% python3 -q
>>> import numpy as np
>>> from numpy import linalg as LA
>>> np.set_printoptions(suppress=True, linewidth=200)
>>> M2 = np.array([[1]])
>>> W2 = np.array([[3, 0], [3, 0]])
>>> data = np.block([[M2, np.array([[5, 0]])], [np.zeros((2, 1)), W2]])
>>> data
array([[1., 5., 0.],
       [0., 3., 0.],
       [0., 3., 0.]])
>>> [round(float(x), 3) for x in LA.svd(data, compute_uv=False)[:3]]
[6.602, 0.643, 0.0]
>>> print(round(float(LA.norm(data, 2) / LA.norm(data)), 3))
0.995
>>> np.argsort(-LA.norm(data, axis=0).round(6), kind="stable")[:3]
array([1, 0, 2])
>>> LA.cond(data) > 100
np.True_
>>> M2 = data / np.sqrt((data ** 2).mean(axis=1, keepdims=True))
>>> print(M2[2].round(3))
[0.    1.732 0.   ]
>>> np.round(LA.norm(M2, axis=1), 3)
array([1.732, 1.732, 1.732])
>>> proj = np.triu(np.array([[0, 4, 3], [3, 0, 4], [5, 4, 0]]), 1) + np.eye(3)
>>> M2 = proj @ data @ LA.inv(proj)
>>> np.round(np.poly(M2), 3) + 0
array([ 1., -4.,  3.,  0.])
>>> M2
array([[  1.,  22., -91.],
       [  0.,  15., -60.],
       [  0.,   3., -12.]])
>>> print(LA.matrix_rank(M2))
2
>>> arr = np.load("dump.npy")
>>> arr
array([[ 3, -3, -1, -1],
       [-1,  3, -3, -1],
       [-1, -1,  3, -3],
       [-3, -1, -1,  3]])
>>> print(np.trace(arr))
12
>>> round(float(LA.det(arr)), 3)
-240.0
>>> (arr + arr.T) / 2
array([[ 3., -2., -1., -2.],
       [-2.,  3., -2., -1.],
       [-1., -2.,  3., -2.],
       [-2., -1., -2.,  3.]])
>>> arr @ arr
array([[ 16, -16,   4,   0],
       [  0,  16, -16,   4],
       [  4,   0,  16, -16],
       [-16,   4,   0,  16]])
>>> print(np.allclose(arr @ arr.T, arr.T @ arr))
True
>>> assert arr == arr.T
Traceback (most recent call last):
  File "<python-input-26>", line 1, in <module>
    assert arr == arr.T
           ^^^^^^^^^^^^
ValueError: The truth value of an array with more than one element is ambiguous. Use a.any() or a.all()
>>> arr.inv()
Traceback (most recent call last):
  File "<python-input-27>", line 1, in <module>
    arr.inv()
    ^^^^^^^
AttributeError: 'numpy.ndarray' object has no attribute 'inv'
>>> M2 = np.array([[-9]])
>>> W2 = np.array([[1]])
>>> mat = np.block([[M2, np.zeros((1, 1))], [np.zeros((1, 1)), W2]])
>>> mat
array([[-9.,  0.],
       [ 0.,  1.]])
>>> f = np.array([-2, 0])
>>> np.array([np.convolve(row, f, "same") for row in mat])
array([[18.,  0.],
       [ 0., -2.]])
>>> M = np.loadtxt("test15.csv", delimiter=",")
>>> M
array([[-0.05 , -1.965,  1.514],
       [ 1.128, -0.058,  1.269],
       [-0.396,  1.606, -0.19 ]])
>>> Q, vecs = LA.qr(M[:, :2])[0], LA.qr(M[:, 2:])[0]
>>> s = LA.svd(Q.T @ vecs, compute_uv=False)
>>> np.round(np.degrees(np.arccos(s.clip(0, 1))), 3)
array([34.846])
>>> print((s > 0.9).sum())
0
>>> s.round(3)
array([0.821])
>>> round(np.abs(LA.eigvals(M)).max(), 3)
np.float64(1.648)
>>> M.inv()
Traceback (most recent call last):
  File "<python-input-42>", line 1, in <module>
    M.inv()
    ^^^^^
AttributeError: 'numpy.ndarray' object has no attribute 'inv'
>>> np.allclose(M, M.T)
False
>>> np.allclose(M @ M.T, M.T @ M)
False
>>> np.round((M - M.T) / 2, 3)
array([[ 0.   , -1.546,  0.955],
       [ 1.546,  0.   , -0.169],
       [-0.955,  0.169,  0.   ]])
>>> f = np.array([2, 1, 0])
>>> np.polyval(f, data[2])
array([ 0., 21.,  0.])
>>> print(np.array([np.convolve(row, f, "same") for row in data]))
[[11.  5.  0.]
 [ 6.  3.  0.]
 [ 6.  3.  0.]]
>>> np.convolve(data[2], f)
array([0., 6., 3., 0., 0.])
>>> f = np.array([2, 2])
>>> np.round(np.array([np.convolve(row, f, "same") for row in M]), 3)
array([[-0.1  , -4.03 , -0.902],
       [ 2.256,  2.14 ,  2.422],
       [-0.792,  2.42 ,  2.832]])
>>> feats = np.load("data.npy")
>>> print(feats)
[[ 1 -1  1 -1  1 -1  1 -1]
 [ 1  1  1  1  1  1  1  1]
 [ 1  1 -1 -1  1  1 -1 -1]]
>>> M2 = np.array([[3, 1], [-3, 1], [-1, 1], [0, 3], [-1, -3], [1, 0], [-3, 1], [0, -2]])
>>> print(np.einsum("ik,kj->ij", feats, M2))
[[ 0 -2]
 [-4  2]
 [ 4 -4]]
>>> feats @ M2
array([[ 0, -2],
       [-4,  2],
       [ 4, -4]])
>>> M2.T @ feats.T
array([[ 0, -4,  4],
       [-2,  2, -4]])
>>> np.vstack([feats, M2.T]).shape
(5, 8)
>>> np.einsum("ik,kj->ji", feats, M2)
array([[ 0, -4,  4],
       [-2,  2, -4]])
>>> rng = np.random.default_rng(33)
>>> M2 = feats + rng.integers(-2, 3, (3, 2)) @ rng.integers(-2, 3, (2, 8))
>>> print(M2)
[[-1 -3  1 -1 -1 -3  5  1]
 [ 2  2  1  1  2  2 -1  0]
 [ 3 -1 -3 -3  1 -1  3 -1]]
>>> np.abs(M2 - feats).sum(axis=1)
array([14,  7, 14])
>>> LA.matrix_rank(M2 - feats, tol=1e-8)
np.int64(2)
>>> Q, _ = LA.qr(np.array([[0.8, -0.7], [-0.5, -0.3]]))
>>> K = Q[:, :2]
>>> K.round(3)
array([[-0.848,  0.53 ],
       [ 0.53 ,  0.848]])
>>> x = np.array([1, -1])
>>> np.round(LA.det(K), 3)
np.float64(-1.0)
>>> [p for p in range(1, 25) if np.allclose(LA.matrix_power(K, p), np.eye(2))]
[2, 4, 6, 8, 10, 12, 14, 16, 18, 20, 22, 24]
>>> 2 - LA.matrix_rank(K - np.eye(2), tol=1e-8)
np.int64(1)
>>> x = np.array([1, -3])
>>> rhs = K @ x
>>> print(rhs.round(3))
[-2.438 -2.014]
>>> print(np.round(LA.solve(K, K[:, 1]), 3))
[-0.  1.]
>>> print(np.round(LA.solve(K, rhs + K[:, 0]), 3))
[ 2. -3.]
>>> np.round(LA.solve(K, 4 * rhs), 3)
array([  4., -12.])
>>> proj = np.triu(np.array([[8, 2], [7, -2]]), 1) + np.eye(2)
>>> M2 = proj @ K @ LA.inv(proj)
>>> LA.matrix_rank(M2)
np.int64(2)
>>> M2.round(3)
array([[ 0.212,  1.802],
       [ 0.53 , -0.212]])
>>> Q, vecs = LA.qr(M2[:, :1])[0], LA.qr(M2[:, 1:])[0]
>>> s = LA.svd(Q.T @ vecs, compute_uv=False)
>>> np.round(np.degrees(np.arccos(s.clip(0, 1))), 3)
array([74.908])
>>> (s > 0.9).sum()
np.int64(0)
>>> Q, vecs = LA.qr(K[:, :1])[0], LA.qr(K[:, 1:])[0]
>>> s = LA.svd(Q.T @ vecs, compute_uv=False)
>>> (s > 0.9).sum()
np.int64(0)
>>> s.round(3) + 0
array([0.])
>>> F = np.loadtxt("layer19.csv", delimiter=",")
>>> F
array([[3.02, 1.  , 2.  ],
       [3.  , 3.02, 1.  ],
       [3.  , 1.  , 2.02]])
>>> x = np.array([-1, 0, 2])
>>> rhs = F @ x
>>> beta, lr = np.zeros(3), 1 / LA.norm(F, 2) ** 2
>>> for i in range(300):
...     beta -= lr * F.T @ (F @ beta - rhs)
...     if i % 50 == 0: print(i, round(LA.norm(F @ beta - rhs), 3))
... 
0 1.549
50 0.05
100 0.038
150 0.038
200 0.038
250 0.038
>>> round(float(LA.cond(F)), 3)
356.638
>>> beta.round(3)
array([ 0.213, -0.723,  0.543])
>>> x = np.array([3, 0, 1])
>>> rhs = F @ x
>>> rhs
array([11.06, 10.  , 11.02])
>>> print(np.round(LA.solve(F, -1 * rhs), 3) + 0)
[-3.  0. -1.]
>>> np.round(LA.solve(F, rhs + F[:, 2]), 3) + 0
array([3., 0., 2.])
>>> np.round(LA.solve(F, F[:, 0]), 3) + 0
array([1., 0., 0.])
>>> X = np.load("x.npy")
>>> X.round(3)
array([[-0.434,  0.784,  0.365],
       [ 0.   , -0.337,  0.072],
       [-0.033,  0.346, -0.917],
       [-0.901, -0.39 , -0.142]])
>>> idx = rng.permutation(3)
>>> M2 = X[:, idx] * rng.choice([-1, 1], 3)
>>> M2.round(3)
array([[ 0.434, -0.784,  0.365],
       [-0.   ,  0.337,  0.072],
       [ 0.033, -0.346, -0.917],
       [ 0.901,  0.39 , -0.142]])
>>> U, _, VT = LA.svd(X.T @ M2)
>>> np.round(U @ VT, 3) + 0
array([[-1.,  0.,  0.],
       [ 0., -1.,  0.],
       [ 0.,  0.,  1.]])
